% ipython --no-banner

In [1]: import numpy as np

In [2]: np.set_printoptions(suppress=True, linewidth=200)

In [3]: W0 = np.load("mat.npy")

In [4]: W0.round(3)
Out[4]: 
array([[ 0.895,  0.316, -0.316],
       [ 0.316,  0.053,  0.947],
       [-0.316,  0.947,  0.053]])

In [5]: t = np.radians(90)

In [6]: r_ = np.eye(3)

In [7]: r_[0, 0] = r_[1, 1] = np.cos(t)

In [8]: r_[0, 1], r_[1, 0] = -np.sin(t), np.sin(t)

In [9]: r_.round(3) + 0
Out[9]: 
array([[ 0., -1.,  0.],
       [ 1.,  0.,  0.],
       [ 0.,  0.,  1.]])

In [10]: B = W0 @ r_.T

In [11]: np.round(np.linalg.svd(W0, compute_uv=False), 3), np.round(np.linalg.svd(B, compute_uv=False), 3)
Out[11]: (array([1., 1., 1.]), array([1., 1., 1.]))

In [12]: np.allclose(W0 @ W0.T, B @ B.T)
Out[12]: True

In [13]: np.allclose(np.linalg.norm(W0, axis=1), np.linalg.norm(B, axis=1))
Out[13]: True

In [14]: np.round(np.abs(B - W0).max(axis=0), 3)
Out[14]: array([1.211, 1.263, 0.   ])

In [15]: B.round(3)
Out[15]: 
array([[-0.316,  0.895, -0.316],
       [-0.053,  0.316,  0.947],
       [-0.947, -0.316,  0.053]])

In [16]: data = np.array([[-5, -2, 5, -1],
    ...:     [-5, -2, 5, -1],
    ...:     [-7, -4, 3, -3],
    ...:     [-7, -4, 3, -3],
    ...:     [-3, 0, 7, 1],
    ...:     [-3, 0, 7, 1]])

In [17]: # rank 2

In [18]: np.allclose(data[:-1].T @ np.linalg.lstsq(data[:-1].T, data[-1])[0], data[-1])
Out[18]: True

In [19]: np.round(np.trace(np.linalg.pinv(data) @ data), 3)
Out[19]: np.float64(2.0)

In [20]: np.linalg.lstsq(data[:-1].T, data[-1])[2]
Out[20]: np.int32(2)

In [21]: U, sv, Vt = np.linalg.svd(data)

In [22]: sv.round(3) + 0
Out[22]: array([18.254,  7.797,  0.   ,  0.   ])

In [23]: B = U[:, :2] @ np.diag(sv[:2]) @ Vt[:2]

In [24]: B.round(3) + 0
Out[24]: 
array([[-5., -2.,  5., -1.],
       [-5., -2.,  5., -1.],
       [-7., -4.,  3., -3.],
       [-7., -4.,  3., -3.],
       [-3.,  0.,  7.,  1.],
       [-3.,  0.,  7.,  1.]])

In [25]: round(np.linalg.norm(data - B) / np.linalg.norm(data), 3)
Out[25]: np.float64(0.0)

In [26]: np.linalg.matrix_rank(data, rtol=0.05)
Out[26]: np.int64(2)

In [27]: np.linalg.matrix_rank(B)
Out[27]: np.int64(2)
